$ ipython --no-banner

In [1]: import numpy as np

In [2]: from numpy import linalg as LA

In [3]: np.set_printoptions(precision=1, suppress=True, linewidth=160, legacy="1.25")

In [4]: def tidy(a):
   ...:     return np.round(a, 1) + 0
   ...: 

In [5]: E = np.array([[0.2, -3.9, -5.6],
   ...:     [-1.4, -5.5, -3.7],
   ...:     [3.9, 2.4, -1.4],
   ...:     [2.4, 0.4, -1.4],
   ...:     [-0.9, -4.7, -3.8],
   ...:     [-0.5, -3.2, -0.7],
   ...:     [-0.7, -4.1, -2.5],
   ...:     [5.2, 5.3, 2.0],
   ...:     [0.8, -1.5, -1.0],
   ...:     [2.2, 0.3, -0.8]])

In [6]: P = E @ LA.solve(E.T @ E, E.T)

In [7]: LA.matrix_rank(np.eye(10) - P)
Out[7]: 7

In [8]: cen = (E - E.mean(axis=0)) / E.std(axis=0)

In [9]: np.argwhere(np.abs(cen) > 2)
Out[9]: array([[7, 1]])

In [10]: beta = LA.lstsq(np.delete(cen, 1, axis=1), cen[:, 1])[0]

In [11]: np.abs(beta).argmax()
Out[11]: 0

In [12]: x0 = np.array([3, 1, 1])

In [13]: a = np.maximum(E @ x0, 0)

In [14]: tidy(np.tanh(E @ x0))
Out[14]: array([-1. , -1. ,  1. ,  1. , -1. , -1. , -1. ,  1. , -0.1,  1. ])

In [15]: tidy(a)
Out[15]: array([ 0. ,  0. , 12.7,  6.2,  0. ,  0. ,  0. , 22.9,  0. ,  6.1])

In [16]: tidy(np.maximum(E @ (3 * x0), 0))
Out[16]: array([ 0. ,  0. , 38.1, 18.6,  0. ,  0. ,  0. , 68.7,  0. , 18.3])

In [17]: E * (a > 1e-9)[:, None]
Out[17]: 
array([[ 0. , -0. , -0. ],
       [-0. , -0. , -0. ],
       [ 3.9,  2.4, -1.4],
       [ 2.4,  0.4, -1.4],
       [-0. , -0. , -0. ],
       [-0. , -0. , -0. ],
       [-0. , -0. , -0. ],
       [ 5.2,  5.3,  2. ],
       [ 0. , -0. , -0. ],
       [ 2.2,  0.3, -0.8]])

In [18]: gram = np.cov(E, rowvar=False)

In [19]: tidy(np.median(E, axis=0))
Out[19]: array([ 0.5, -2.4, -1.4])

In [20]: gram.shape
Out[20]: (3, 3)

In [21]: cen = E - E.mean(axis=0)

In [22]: U, sigma, vt = LA.svd(cen, full_matrices=False)

In [23]: tidy(sigma ** 2 / (sigma ** 2).sum())
Out[23]: array([0.9, 0.1, 0. ])

In [24]: LA.matrix_rank(cen)
Out[24]: 3

In [25]: tidy(cen.mean(axis=0))
Out[25]: array([0., 0., 0.])

In [26]: np.abs(vt[0]).argmax()
Out[26]: 1

In [27]: tidy(sigma)
Out[27]: array([13.4,  3.8,  0.1])

In [28]: tidy((sigma ** 2).sum() ** 2 / (sigma ** 4).sum())
Out[28]: 1.2

In [29]: np.abs(U[:, 0]).argmax()
Out[29]: 7

In [30]: tidy(vt[0] * np.sign(vt[0, np.abs(vt[0]).argmax()]))
Out[30]: array([0.5, 0.8, 0.4])

In [31]: mat = np.loadtxt("block10.csv", delimiter=",")

In [32]: mat
Out[32]: 
array([[ 3.,  0.,  0.],
       [ 0., -3.,  0.],
       [ 0.,  0., -3.]])

In [33]: # splits into 3 blocks

In [34]: f = np.array([8, 8])

In [35]: tidy(np.cross(E[7, :3], E[1, :3]))
Out[35]: array([ -8.6,  16.4, -21.2])

In [36]: np.convolve(E[7], f)
Out[36]: array([41.6, 84. , 58.4, 16. ])

In [37]: Q, evecs = LA.qr(mat[:, :2])[0], LA.qr(mat[:, 2:])[0]

In [38]: sigma = LA.svd(Q.T @ evecs, compute_uv=False)

In [39]: tidy(LA.norm(Q @ Q.T - evecs @ evecs.T, 2))
Out[39]: 1.0

In [40]: np.degrees(np.arccos(sigma.clip(0, 1)))
Out[40]: array([90.])

In [41]: f = np.array([1, 5, 3])

In [42]: M2 = mat + np.outer(f, np.eye(3)[2])

In [43]: M2
Out[43]: 
array([[ 3.,  0.,  1.],
       [ 0., -3.,  5.],
       [ 0.,  0.,  0.]])

In [44]: tidy(LA.det(M2) / LA.det(mat)), tidy(1 + LA.solve(mat, f)[2])
Out[44]: (0.0, 0.0)

In [45]: x0 = np.array([1, 3, 0])

In [46]: a = np.maximum(mat @ x0, 0)

In [47]: a
Out[47]: array([3., 0., 0.])

In [48]: np.maximum(mat @ x0, 0) - np.maximum(-mat @ x0, 0)
Out[48]: array([ 3., -9.,  0.])

In [49]: np.flatnonzero(a > 1e-9)
Out[49]: array([0])

In [50]: M2 = np.array([[-1, 2, -3], [0, 1, 0], [2, 0, -1]])

In [51]: LA.matrix_rank(E @ M2)
Out[51]: 3

In [52]: np.vstack([E, M2.T]).shape
Out[52]: (13, 3)

In [53]: A = np.array([[-1, 0, 0], [3, 0, 0], [7, 7, 5]])

In [54]: # row 2 dominates

In [55]: tidy(np.sort(np.abs(LA.eigvals(A))))
Out[55]: array([0., 1., 5.])

In [56]: np.trace(A)
Out[56]: 4

In [57]: tidy(LA.det(A))
Out[57]: 0.0

In [58]: A @ A
Out[58]: 
array([[ 1,  0,  0],
       [-3,  0,  0],
       [49, 35, 25]])

In [59]: np.allclose(A, A.T)
Out[59]: False

In [60]: m1 = np.array([[2, 1, 4, 5], [1, 4, 3, 2], [4, 3, 0, 6], [5, 2, 6, 4]])

In [61]: f, g = m1[0], m1[3]

In [62]: f @ g
Out[62]: 56

In [63]: f @ f
Out[63]: 46

In [64]: pr = (f @ g) / (f @ f) * f

In [65]: tidy(pr)
Out[65]: array([2.4, 1.2, 4.9, 6.1])

In [66]: tidy((g - pr) @ f)
Out[66]: 0.0

In [67]: tidy(g - pr)
Out[67]: array([ 2.6,  0.8,  1.1, -2.1])

In [68]: tidy(LA.norm(f + g) ** 2 + LA.norm(f - g) ** 2)
Out[68]: 254.0

In [69]: w, evecs = LA.eigh(m1)

In [70]: (w > 1e-8).sum(), (w < -1e-8).sum()
Out[70]: (2, 2)

In [71]: np.unique(w.round(6) + 0, return_counts=True)[1]
Out[71]: array([1, 1, 1, 1])

In [72]: tidy(LA.svd(m1, compute_uv=False))
Out[72]: array([13.5,  4.6,  3.1,  2. ])

In [73]: tidy(LA.eigvalsh(m1 @ m1))
Out[73]: array([  4.2,   9.6,  21. , 183.2])

In [74]: tidy(np.abs(evecs[:, -1]))
Out[74]: array([0.5, 0.3, 0.5, 0.6])

In [75]: M2 = np.array([[-9, -5], [5, 5], [9, 8], [1, -3]])

In [76]: np.einsum("ij,ij->i", m1, m1)
Out[76]: array([46, 30, 61, 81])

In [77]: LA.matrix_rank(np.vstack([m1, M2.T]))
Out[77]: 4

In [78]: np.vstack([m1, M2.T]).shape
Out[78]: (6, 4)

In [79]: F = np.array([[0, 6, -9], [0, 0, -1], [0, 0, 0]])

In [80]: # triangular: eigenvalues sit on the diagonal

In [81]: tidy(LA.det(F.T))
Out[81]: 0.0

In [82]: tidy(LA.eigvals(F).sum().real)
Out[82]: 0.0

In [83]: np.poly(F)
Out[83]: array([1., 0., 0., 0.])

In [84]: np.einsum("ii->", F)
Out[84]: 0

In [85]: np.einsum("ij,ji->", F, F)
Out[85]: 0

In [86]: tidy(LA.eigvals(F))
Out[86]: array([0., 0., 0.])

In [87]: tidy(LA.det(2 * F)), tidy(LA.det(F))
Out[87]: (0.0, 0.0)

In [88]: f = np.array([2, 2])

In [89]: np.correlate(A[1], A[2], "full")
Out[89]: array([15, 21, 21,  0,  0])

In [90]: np.cross(A[1, :3], A[2, :3])
Out[90]: array([  0, -15,  21])

In [91]: np.polyval(f, A[1])
Out[91]: array([8, 2, 2])

In [92]: w1 = np.array([[4, 9], [8, 9], [9, 3]])

In [93]: beta = np.array([2, 2])

In [94]: H = np.maximum(F @ w1 + beta, 0)

In [95]: H
Out[95]: 
array([[ 0, 29],
       [ 0,  0],
       [ 2,  2]])

In [96]: (H > 0).astype(int)
Out[96]: 
array([[0, 1],
       [0, 0],
       [1, 1]])

In [97]: tidy((H > 0).mean(axis=0))
Out[97]: array([0.3, 0.7])

In [98]: C = np.array([[3, 2, 2], [4, 0, 3]])

In [99]: (H @ C).round(6).argmax(axis=1)
Out[99]: array([0, 0, 0])

In [100]: w1 @ C
Out[100]: 
array([[48,  8, 35],
       [60, 16, 43],
       [39, 18, 27]])
